% ipython --no-banner

In [1]: import numpy as np

In [2]: from numpy import linalg as LA

In [3]: np.set_printoptions(precision=3, suppress=True, linewidth=100)

In [4]: tidy = lambda a: np.round(a, 3) + 0

In [5]: rng = np.random.default_rng(441352)

In [6]: E = np.triu(rng.random((6, 6)) < 0.4, 1).astype(int)

In [7]: E = E + E.T

In [8]: E
Out[8]: 
array([[0, 1, 0, 0, 0, 0],
       [1, 0, 1, 0, 1, 0],
       [0, 1, 0, 0, 0, 1],
       [0, 0, 0, 0, 1, 0],
       [0, 1, 0, 1, 0, 0],
       [0, 0, 1, 0, 0, 0]])

In [9]: tidy(LA.eigvalsh(E).min())
Out[9]: np.float64(-1.932)

In [10]: np.all(LA.eigvalsh(E) > 0)
Out[10]: np.False_

In [11]: [round(float(LA.det(E[:i, :i])), 2) + 0 for i in range(1, 7)]
Out[11]: [0.0, -1.0, 0.0, 0.0, 0.0, -1.0]

In [12]: u, r1 = E[1], E[0]

In [13]: u @ u
Out[13]: np.int64(3)

In [14]: p = (u @ r1) / (u @ u) * u

In [15]: (r1 - p) @ u
Out[15]: np.float64(0.0)

In [16]: LA.matrix_rank(np.outer(u, r1))
Out[16]: np.int64(1)

In [17]: tidy(LA.norm(u + r1) ** 2 + LA.norm(u - r1) ** 2)
Out[17]: np.float64(8.0)

In [18]: def softmax(z):
    ...:     e = np.exp(z - z.max(axis=-1, keepdims=True))
    ...:     return e / e.sum(axis=-1, keepdims=True)
    ...: 

In [19]: tidy(softmax(E[0]))
Out[19]: array([0.13 , 0.352, 0.13 , 0.13 , 0.13 , 0.13 ])

In [20]: tidy(softmax(E[0] + -2))
Out[20]: array([0.13 , 0.352, 0.13 , 0.13 , 0.13 , 0.13 ])

In [21]: scores = E @ E.T / np.sqrt(6)

In [22]: print(tidy(softmax(scores)))
[[0.2   0.133 0.2   0.133 0.2   0.133]
 [0.106 0.362 0.106 0.16  0.106 0.16 ]
 [0.182 0.121 0.274 0.121 0.182 0.121]
 [0.143 0.215 0.143 0.215 0.143 0.143]
 [0.182 0.121 0.182 0.121 0.274 0.121]
 [0.143 0.215 0.143 0.143 0.143 0.215]]

In [23]: softmax(scores).round(6).argmax(axis=1)
Out[23]: array([0, 1, 2, 1, 4, 1])

In [24]: print(tidy(softmax(scores)[0] @ E))
[0.133 0.601 0.266 0.2   0.266 0.2  ]

In [25]: print(tidy(softmax(scores + np.triu(np.full(scores.shape, -np.inf), 1))))
[[1.    0.    0.    0.    0.    0.   ]
 [0.227 0.773 0.    0.    0.    0.   ]
 [0.316 0.21  0.475 0.    0.    0.   ]
 [0.2   0.3   0.2   0.3   0.    0.   ]
 [0.207 0.138 0.207 0.138 0.311 0.   ]
 [0.143 0.215 0.143 0.143 0.143 0.215]]

In [26]: X = np.loadtxt("m.csv", delimiter=",")

In [27]: X
Out[27]: 
array([[0., 1., 1., 1., 1., 1., 1., 1., 1.],
       [1., 0., 1., 1., 1., 1., 1., 1., 1.],
       [1., 1., 0., 1., 1., 1., 1., 1., 1.],
       [1., 1., 1., 0., 1., 1., 1., 1., 1.],
       [1., 1., 1., 1., 0., 1., 1., 1., 1.],
       [1., 1., 1., 1., 1., 0., 1., 1., 1.],
       [1., 1., 1., 1., 1., 1., 0., 1., 1.],
       [1., 1., 1., 1., 1., 1., 1., 0., 1.],
       [1., 1., 1., 1., 1., 1., 1., 1., 0.]])

In [28]: vec = np.array([5, 1, 4, 4, 0, 1, 0, 5, 1])

In [29]: target = X @ vec

In [30]: target
Out[30]: array([16., 20., 17., 17., 21., 20., 21., 16., 20.])

In [31]: tidy(LA.solve(X, X[:, 4]))
Out[31]: array([0., 0., 0., 0., 1., 0., 0., 0., 0.])

In [32]: W0 = np.load("block11.npy")

In [33]: W0
Out[33]: 
array([[-2,  1, -1, -2,  1,  1],
       [-1,  2,  0, -1,  2,  2],
       [ 1,  4,  2,  1,  4,  4]])

In [34]: out = W0 / np.sqrt((W0 ** 2).mean(axis=1, keepdims=True))

In [35]: LA.matrix_rank(W0 - W0.mean(axis=1, keepdims=True))
Out[35]: np.int64(1)

In [36]: tidy(W0 - W0.mean(axis=1, keepdims=True))
Out[36]: 
array([[-1.667,  1.333, -0.667, -1.667,  1.333,  1.333],
       [-1.667,  1.333, -0.667, -1.667,  1.333,  1.333],
       [-1.667,  1.333, -0.667, -1.667,  1.333,  1.333]])

In [37]: LA.matrix_rank(out) == LA.matrix_rank(W0)
Out[37]: np.True_

In [38]: tidy(LA.norm(out, axis=1))
Out[38]: array([2.449, 2.449, 2.449])

In [39]: r = LA.matrix_rank(W0)

In [40]: print(r)
2

In [41]: N = LA.svd(W0)[2][r:].T

In [42]: tidy(W0 @ N)
Out[42]: 
array([[0., 0., 0., 0.],
       [0., 0., 0., 0.],
       [0., 0., 0., 0.]])

In [43]: np.allclose(W0 @ N, 0)
Out[43]: True

In [44]: [int(LA.matrix_rank(W0[:, :j + 1])) for j in range(6)]
Out[44]: [1, 2, 2, 2, 2, 2]

In [45]: M = np.load("arr.npy")

In [46]: M
Out[46]: 
array([[ 1, -1,  1, -1, -1,  1, -1,  1],
       [ 1,  1, -1, -1, -1, -1,  1,  1],
       [ 1, -1, -1,  1,  1, -1, -1,  1],
       [ 1,  1,  1,  1,  1,  1,  1,  1],
       [ 1,  1,  1,  1, -1, -1, -1, -1]])

In [47]: out = M + rng.integers(-2, 3, (5, 1)) @ rng.integers(-2, 3, (1, 8))

In [48]: print(out)
[[ 2  0  1 -1 -3  1 -3 -1]
 [ 3  3 -1 -1 -5 -1 -3 -3]
 [-1 -3 -1  1  5 -1  3  5]
 [ 3  3  1  1 -3  1 -3 -3]
 [-1 -1  1  1  3 -1  3  3]]

In [49]: np.abs(out - M).sum(axis=1)
Out[49]: array([ 8, 16, 16, 16, 16])

In [50]: ang = np.radians(180)

In [51]: r_ = np.eye(8)

In [52]: r_[5, 5] = r_[6, 6] = np.cos(ang)

In [53]: r_[5, 6], r_[6, 5] = -np.sin(ang), np.sin(ang)

In [54]: print(tidy(r_))
[[ 1.  0.  0.  0.  0.  0.  0.  0.]
 [ 0.  1.  0.  0.  0.  0.  0.  0.]
 [ 0.  0.  1.  0.  0.  0.  0.  0.]
 [ 0.  0.  0.  1.  0.  0.  0.  0.]
 [ 0.  0.  0.  0.  1.  0.  0.  0.]
 [ 0.  0.  0.  0.  0. -1.  0.  0.]
 [ 0.  0.  0.  0.  0.  0. -1.  0.]
 [ 0.  0.  0.  0.  0.  0.  0.  1.]]

In [55]: out = M @ r_.T

In [56]: print(np.allclose(LA.norm(M, axis=1), LA.norm(out, axis=1)))
True

In [57]: tidy(out)
Out[57]: 
array([[ 1., -1.,  1., -1., -1., -1.,  1.,  1.],
       [ 1.,  1., -1., -1., -1.,  1., -1.,  1.],
       [ 1., -1., -1.,  1.,  1.,  1.,  1.,  1.],
       [ 1.,  1.,  1.,  1.,  1., -1., -1.,  1.],
       [ 1.,  1.,  1.,  1., -1.,  1.,  1., -1.]])

In [58]: np.abs(out - M).max(axis=0)
Out[58]: array([0., 0., 0., 0., 0., 2., 2., 0.])

In [59]: print(tidy(LA.svd(M, compute_uv=False)), tidy(LA.svd(out, compute_uv=False)))
[2.828 2.828 2.828 2.828 2.828] [2.828 2.828 2.828 2.828 2.828]
